% python3 -q
>>> import numpy as np
>>> np.set_printoptions(precision=2, suppress=True, linewidth=200)
>>> Z = np.array([[1.7, 1.3, 0.4]])
>>> rng = np.random.default_rng(954)
>>> arr = np.array([[-3],
...     [1],
...     [0],
...     [-4],
...     [-4],
...     [0],
...     [3],
...     [0],
...     [-4],
...     [5],
...     [-1],
...     [2],
...     [-2],
...     [-3],
...     [3],
...     [-3],
...     [5],
...     [-1],
...     [1],
...     [-3],
...     [0],
...     [-3],
...     [-2],
...     [-3],
...     [2],
...     [3],
...     [-5],
...     [-1],
...     [-4],
...     [-2],
...     [0],
...     [-4],
...     [0],
...     [-1],
...     [-5],
...     [1]]) @ Z + 0.05 * rng.normal(size=(36, 3))
>>> print(arr.round(2) + 0)
[[-5.18 -3.98 -1.08]
 [ 1.75  1.3   0.48]
 [ 0.    0.07 -0.05]
 [-6.79 -5.18 -1.55]
 [-6.76 -5.15 -1.63]
 [ 0.    0.05  0.03]
 [ 5.13  3.95  1.15]
 [-0.01 -0.03  0.07]
 [-6.8  -5.27 -1.5 ]
 [ 8.53  6.57  1.96]
 [-1.71 -1.33 -0.36]
 [ 3.4   2.61  0.76]
 [-3.32 -2.6  -0.8 ]
 [-5.05 -3.93 -1.16]
 [ 5.15  3.97  1.25]
 [-5.06 -3.85 -1.23]
 [ 8.49  6.56  2.08]
 [-1.68 -1.27 -0.41]
 [ 1.75  1.33  0.42]
 [-5.04 -3.84 -1.16]
 [ 0.04  0.07 -0.02]
 [-5.08 -3.89 -1.22]
 [-3.45 -2.59 -0.83]
 [-5.07 -3.9  -1.2 ]
 [ 3.47  2.71  0.77]
 [ 5.11  3.9   1.09]
 [-8.47 -6.5  -2.02]
 [-1.65 -1.38 -0.36]
 [-6.77 -5.18 -1.54]
 [-3.46 -2.7  -0.76]
 [ 0.03 -0.09 -0.02]
 [-6.73 -5.17 -1.56]
 [ 0.03 -0.04  0.03]
 [-1.69 -1.27 -0.34]
 [-8.51 -6.61 -1.9 ]
 [ 1.7   1.33  0.43]]
>>> proj = arr @ np.linalg.solve(arr.T @ arr, arr.T)
>>> np.round(proj @ arr[:, 0], 2) + 0
array([-5.18,  1.75,  0.  , -6.79, -6.76,  0.  ,  5.13, -0.01, -6.8 ,  8.53, -1.71,  3.4 , -3.32, -5.05,  5.15, -5.06,  8.49, -1.68,  1.75, -5.04,  0.04, -5.08, -3.45, -5.07,  3.47,  5.11, -8.47,
       -1.65, -6.77, -3.46,  0.03, -6.73,  0.03, -1.69, -8.51,  1.7 ])
>>> np.round(np.trace(proj), 2)
np.float64(3.0)
>>> np.diag(proj)
array([0.2 , 0.08, 0.08, 0.09, 0.12, 0.06, 0.05, 0.05, 0.13, 0.09, 0.02, 0.03, 0.06, 0.06, 0.07, 0.08, 0.27, 0.01, 0.01, 0.05, 0.03, 0.06, 0.08, 0.04, 0.04, 0.15, 0.12, 0.17, 0.08, 0.05, 0.2 , 0.05,
       0.04, 0.06, 0.18, 0.03])
>>> Z = arr[[9, 32]].astype(float)
>>> for _ in range(3):
...     idx = np.linalg.norm(arr[:, None] - Z, axis=-1).argmin(axis=1)
...     Z = np.array([arr[idx == j].mean(axis=0) for j in range(2)])
... 
>>> idx
array([1, 0, 1, 1, 1, 1, 0, 1, 1, 0, 1, 0, 1, 1, 0, 1, 0, 1, 0, 1, 1, 1, 1, 1, 0, 0, 1, 1, 1, 1, 1, 1, 1, 1, 1, 0])
>>> np.bincount(idx)
array([10, 26])
>>> Z
array([[ 4.45,  3.42,  1.04],
       [-3.78, -2.91, -0.87]])
>>> print(np.abs(Z[1] - Z[0]).argmax())
0
>>> Z[1] - Z[0]
array([-8.23, -6.33, -1.91])
>>> Uu, s, VT = np.linalg.svd(arr)
>>> np.argmax(s[:-1] / (s[1:] + 1e-6)) + 1
np.int64(1)
>>> B = Uu[:, :1] @ np.diag(s[:1]) @ VT[:1]
>>> np.round(np.linalg.norm(arr - B) / np.linalg.norm(arr), 2)
np.float64(0.01)
>>> round(np.abs(arr - B).max(), 2)
np.float64(0.11)
>>> np.linalg.matrix_rank(B)
np.int64(1)
